$ ipython --no-banner

In [1]: import numpy as np

In [2]: import numpy.linalg as la

In [3]: np.set_printoptions(precision=3, suppress=True, linewidth=140)

In [4]: tidy = lambda a: np.round(a, 3) + 0

In [5]: W0 = np.loadtxt("data.csv", delimiter=",")

In [6]: tidy(W0)
Out[6]: 
array([[0.029, 0.057, 0.043, 0.057, 0.114, 0.086, 0.071, 0.   , 0.129, 0.1  , 0.114, 0.086, 0.114],
       [0.035, 0.053, 0.088, 0.018, 0.105, 0.123, 0.053, 0.158, 0.088, 0.035, 0.123, 0.018, 0.105],
       [0.108, 0.   , 0.138, 0.108, 0.   , 0.138, 0.031, 0.046, 0.062, 0.062, 0.046, 0.123, 0.138],
       [0.075, 0.09 , 0.119, 0.09 , 0.045, 0.075, 0.075, 0.134, 0.134, 0.06 , 0.06 , 0.03 , 0.015],
       [0.132, 0.103, 0.029, 0.103, 0.044, 0.029, 0.103, 0.132, 0.029, 0.044, 0.029, 0.118, 0.103],
       [0.083, 0.097, 0.125, 0.125, 0.028, 0.069, 0.111, 0.014, 0.125, 0.014, 0.028, 0.056, 0.125],
       [0.116, 0.087, 0.   , 0.014, 0.043, 0.13 , 0.145, 0.116, 0.116, 0.087, 0.058, 0.043, 0.043],
       [0.127, 0.099, 0.099, 0.   , 0.099, 0.028, 0.07 , 0.113, 0.113, 0.07 , 0.042, 0.099, 0.042],
       [0.057, 0.043, 0.129, 0.114, 0.057, 0.086, 0.071, 0.129, 0.086, 0.071, 0.029, 0.114, 0.014],
       [0.053, 0.14 , 0.018, 0.035, 0.088, 0.035, 0.07 , 0.07 , 0.088, 0.105, 0.105, 0.123, 0.07 ],
       [0.109, 0.022, 0.022, 0.065, 0.043, 0.022, 0.196, 0.109, 0.13 , 0.109, 0.109, 0.022, 0.043],
       [0.   , 0.096, 0.058, 0.058, 0.173, 0.019, 0.038, 0.   , 0.019, 0.154, 0.173, 0.192, 0.019],
       [0.055, 0.   , 0.145, 0.127, 0.127, 0.091, 0.073, 0.073, 0.036, 0.109, 0.055, 0.073, 0.036]])

In [7]: # rows sum to 1

In [8]: ang = np.radians(60)

In [9]: R = np.eye(13)

In [10]: R[11, 11] = R[6, 6] = np.cos(ang)

In [11]: R[11, 6], R[6, 11] = -np.sin(ang), np.sin(ang)

In [12]: out = W0 @ R.T

In [13]: tidy(la.svd(W0, compute_uv=False)), tidy(la.svd(out, compute_uv=False))
Out[13]: 
(array([1.004, 0.315, 0.266, 0.196, 0.189, 0.168, 0.141, 0.11 , 0.093, 0.077, 0.048, 0.037, 0.017]),
 array([1.004, 0.315, 0.266, 0.196, 0.189, 0.168, 0.141, 0.11 , 0.093, 0.077, 0.048, 0.037, 0.017]))

In [14]: np.allclose(W0 @ W0.T, out @ out.T)
Out[14]: True

In [15]: out = la.inv(W0)

In [16]: np.allclose(out, W0.T)
Out[16]: False

In [17]: tidy(la.cond(W0))
Out[17]: np.float64(57.52)

In [18]: tidy(la.slogdet(W0)[0])
Out[18]: np.float64(1.0)

In [19]: W0.inv()
Traceback (most recent call last):
  Cell In[19], line 1
    W0.inv()
AttributeError: 'numpy.ndarray' object has no attribute 'inv'


In [20]: la.determinant(W0)
Traceback (most recent call last):
  Cell In[20], line 1
    la.determinant(W0)
AttributeError: module 'numpy.linalg' has no attribute 'determinant'


In [21]: tidy(np.abs(la.eigvals(W0)).max())
Out[21]: np.float64(1.0)

In [22]: tidy(np.trace(W0))
Out[22]: np.float64(1.209)

In [23]: data = np.loadtxt("layer10.csv", delimiter=",")

In [24]: tidy(data)
Out[24]: 
array([[0.4  , 0.   , 0.   , 0.   , 0.   , 0.2  , 0.   , 0.2  , 0.   , 0.2  ],
       [0.5  , 0.5  , 0.   , 0.   , 0.   , 0.   , 0.   , 0.   , 0.   , 0.   ],
       [0.   , 0.   , 0.667, 0.   , 0.   , 0.333, 0.   , 0.   , 0.   , 0.   ],
       [0.25 , 0.   , 0.   , 0.25 , 0.25 , 0.   , 0.   , 0.   , 0.25 , 0.   ],
       [0.   , 0.2  , 0.   , 0.2  , 0.2  , 0.   , 0.   , 0.   , 0.2  , 0.2  ],
       [0.2  , 0.   , 0.   , 0.   , 0.   , 0.4  , 0.2  , 0.2  , 0.   , 0.   ],
       [0.   , 0.   , 0.2  , 0.2  , 0.   , 0.   , 0.4  , 0.2  , 0.   , 0.   ],
       [0.   , 0.2  , 0.   , 0.2  , 0.2  , 0.   , 0.   , 0.2  , 0.2  , 0.   ],
       [0.   , 0.   , 0.   , 0.   , 0.333, 0.   , 0.   , 0.333, 0.333, 0.   ],
       [0.167, 0.167, 0.167, 0.167, 0.   , 0.   , 0.167, 0.   , 0.   , 0.167]])

In [25]: tidy(la.norm(data, 1)), tidy(la.norm(data, np.inf))
Out[25]: (np.float64(1.517), np.float64(1.0))

In [26]: tidy(la.norm(data, axis=0))
Out[26]: array([0.735, 0.598, 0.716, 0.459, 0.504, 0.558, 0.477, 0.521, 0.504, 0.328])

In [27]: tidy(la.norm(data, 2))
Out[27]: np.float64(1.035)

In [28]: tidy(la.norm(data) ** 2 / la.norm(data, 2) ** 2)
Out[28]: np.float64(2.844)

In [29]: tidy(la.norm(data[4], 1)), tidy(la.norm(data[4], np.inf))
Out[29]: (np.float64(1.0), np.float64(0.2))

In [30]: tidy(data[4] @ data[3])
Out[30]: np.float64(0.15)

In [31]: la.norm(data, axis=1).argmax()
Out[31]: np.int64(2)

In [32]: tidy(la.norm(data[4] - data[3]))
Out[32]: np.float64(0.387)

In [33]: tidy(la.norm(data, axis=1))
Out[33]: array([0.529, 0.707, 0.745, 0.5  , 0.447, 0.529, 0.529, 0.447, 0.577, 0.408])

In [34]: tidy(la.norm(data, "nuc"))
Out[34]: np.float64(4.566)

In [35]: np.unique(data.round(6), axis=0).shape
Out[35]: (10, 10)

In [36]: np.abs(np.diag(la.qr(data)[1])) > 1e-9
Out[36]: array([ True,  True,  True,  True,  True,  True,  True,  True, False,  True])

In [37]: tidy(data @ la.pinv(data) @ data)
Out[37]: 
array([[0.4  , 0.   , 0.   , 0.   , 0.   , 0.2  , 0.   , 0.2  , 0.   , 0.2  ],
       [0.5  , 0.5  , 0.   , 0.   , 0.   , 0.   , 0.   , 0.   , 0.   , 0.   ],
       [0.   , 0.   , 0.667, 0.   , 0.   , 0.333, 0.   , 0.   , 0.   , 0.   ],
       [0.25 , 0.   , 0.   , 0.25 , 0.25 , 0.   , 0.   , 0.   , 0.25 , 0.   ],
       [0.   , 0.2  , 0.   , 0.2  , 0.2  , 0.   , 0.   , 0.   , 0.2  , 0.2  ],
       [0.2  , 0.   , 0.   , 0.   , 0.   , 0.4  , 0.2  , 0.2  , 0.   , 0.   ],
       [0.   , 0.   , 0.2  , 0.2  , 0.   , 0.   , 0.4  , 0.2  , 0.   , 0.   ],
       [0.   , 0.2  , 0.   , 0.2  , 0.2  , 0.   , 0.   , 0.2  , 0.2  , 0.   ],
       [0.   , 0.   , 0.   , 0.   , 0.333, 0.   , 0.   , 0.333, 0.333, 0.   ],
       [0.167, 0.167, 0.167, 0.167, 0.   , 0.   , 0.167, 0.   , 0.   , 0.167]])

In [38]: rng = np.random.default_rng(609534)

In [39]: labels = rng.permutation(10)

In [40]: labels
Out[40]: array([3, 5, 4, 9, 6, 0, 1, 2, 7, 8])

In [41]: out = data[labels][:, labels]

In [42]: tidy(np.trace(out))
Out[42]: np.float64(3.517)

In [43]: np.allclose(out, data)
Out[43]: False

In [44]: tidy(out)
Out[44]: 
array([[0.25 , 0.   , 0.25 , 0.   , 0.   , 0.25 , 0.   , 0.   , 0.   , 0.25 ],
       [0.   , 0.4  , 0.   , 0.   , 0.2  , 0.2  , 0.   , 0.   , 0.2  , 0.   ],
       [0.2  , 0.   , 0.2  , 0.2  , 0.   , 0.   , 0.2  , 0.   , 0.   , 0.2  ],
       [0.167, 0.   , 0.   , 0.167, 0.167, 0.167, 0.167, 0.167, 0.   , 0.   ],
       [0.2  , 0.   , 0.   , 0.   , 0.4  , 0.   , 0.   , 0.2  , 0.2  , 0.   ],
       [0.   , 0.2  , 0.   , 0.2  , 0.   , 0.4  , 0.   , 0.   , 0.2  , 0.   ],
       [0.   , 0.   , 0.   , 0.   , 0.   , 0.5  , 0.5  , 0.   , 0.   , 0.   ],
       [0.   , 0.333, 0.   , 0.   , 0.   , 0.   , 0.   , 0.667, 0.   , 0.   ],
       [0.2  , 0.   , 0.2  , 0.   , 0.   , 0.   , 0.2  , 0.   , 0.2  , 0.2  ],
       [0.   , 0.   , 0.333, 0.   , 0.   , 0.   , 0.   , 0.   , 0.333, 0.333]])

In [45]: la.cond(out) > 100
Out[45]: np.True_

In [46]: [round(float(x), 3) for x in la.svd(out, compute_uv=False)[:3]]
Out[46]: [1.035, 0.81, 0.724]

In [47]: Uu, sigma, Vh = la.svd(data)

In [48]: evecs = Vh[:(sigma > 1e-8).sum()]

In [49]: x = data[7] + 5 * data[0] + rng.integers(2) * np.eye(10)[9]

In [50]: x
Out[50]: array([2. , 0.2, 0. , 0.2, 0.2, 1. , 0. , 1.2, 0.2, 2. ])

In [51]: la.matrix_rank(np.vstack([data, x]))
Out[51]: np.int64(9)

In [52]: M = np.tanh(np.array([[1.3],
    ...:     [0.6],
    ...:     [0.6],
    ...:     [-1.3],
    ...:     [-1.7],
    ...:     [-0.1],
    ...:     [-0.1],
    ...:     [1.0],
    ...:     [1.0],
    ...:     [0.1],
    ...:     [-0.1],
    ...:     [-0.2],
    ...:     [0.5],
    ...:     [0.9],
    ...:     [-0.1],
    ...:     [-1.8],
    ...:     [0.7],
    ...:     [1.9],
    ...:     [-0.1],
    ...:     [-1.7],
    ...:     [-0.7],
    ...:     [-0.3],
    ...:     [1.0],
    ...:     [0.6],
    ...:     [0.9],
    ...:     [-1.2],
    ...:     [0.0],
    ...:     [0.9],
    ...:     [-0.8],
    ...:     [1.4],
    ...:     [0.5],
    ...:     [0.7],
    ...:     [-1.9],
    ...:     [-0.8]]) @ np.array([[-0.3, -0.9, -0.9, 1.3]]))

In [53]: tidy(M)
Out[53]: 
array([[-0.371, -0.824, -0.824,  0.934],
       [-0.178, -0.493, -0.493,  0.653],
       [-0.178, -0.493, -0.493,  0.653],
       [ 0.371,  0.824,  0.824, -0.934],
       [ 0.47 ,  0.91 ,  0.91 , -0.976],
       [ 0.03 ,  0.09 ,  0.09 , -0.129],
       [ 0.03 ,  0.09 ,  0.09 , -0.129],
       [-0.291, -0.716, -0.716,  0.862],
       [-0.291, -0.716, -0.716,  0.862],
       [-0.03 , -0.09 , -0.09 ,  0.129],
       [ 0.03 ,  0.09 ,  0.09 , -0.129],
       [ 0.06 ,  0.178,  0.178, -0.254],
       [-0.149, -0.422, -0.422,  0.572],
       [-0.264, -0.67 , -0.67 ,  0.824],
       [ 0.03 ,  0.09 ,  0.09 , -0.129],
       [ 0.493,  0.925,  0.925, -0.982],
       [-0.207, -0.558, -0.558,  0.721],
       [-0.515, -0.937, -0.937,  0.986],
       [ 0.03 ,  0.09 ,  0.09 , -0.129],
       [ 0.47 ,  0.91 ,  0.91 , -0.976],
       [ 0.207,  0.558,  0.558, -0.721],
       [ 0.09 ,  0.264,  0.264, -0.371],
       [-0.291, -0.716, -0.716,  0.862],
       [-0.178, -0.493, -0.493,  0.653],
       [-0.264, -0.67 , -0.67 ,  0.824],
       [ 0.345,  0.793,  0.793, -0.915],
       [ 0.   ,  0.   ,  0.   ,  0.   ],
       [-0.264, -0.67 , -0.67 ,  0.824],
       [ 0.235,  0.617,  0.617, -0.778],
       [-0.397, -0.851, -0.851,  0.949],
       [-0.149, -0.422, -0.422,  0.572],
       [-0.207, -0.558, -0.558,  0.721],
       [ 0.515,  0.937,  0.937, -0.986],
       [ 0.235,  0.617,  0.617, -0.778]])

In [54]: # column 2 repeats column 1

In [55]: labels = M[:, 3] > np.median(M[:, 3])

In [56]: f = M[labels].mean(axis=0) - M[~labels].mean(axis=0)

In [57]: ((M - M.mean(axis=0)) @ f > 0).astype(int)
Out[57]: array([1, 1, 1, 0, 0, 0, 0, 1, 1, 1, 0, 0, 1, 1, 0, 0, 1, 1, 0, 0, 0, 0, 1, 1, 1, 0, 0, 1, 0, 1, 1, 1, 0, 0])

In [58]: np.argsort(-np.abs(f).round(6), kind="stable")
Out[58]: array([3, 1, 2, 0])
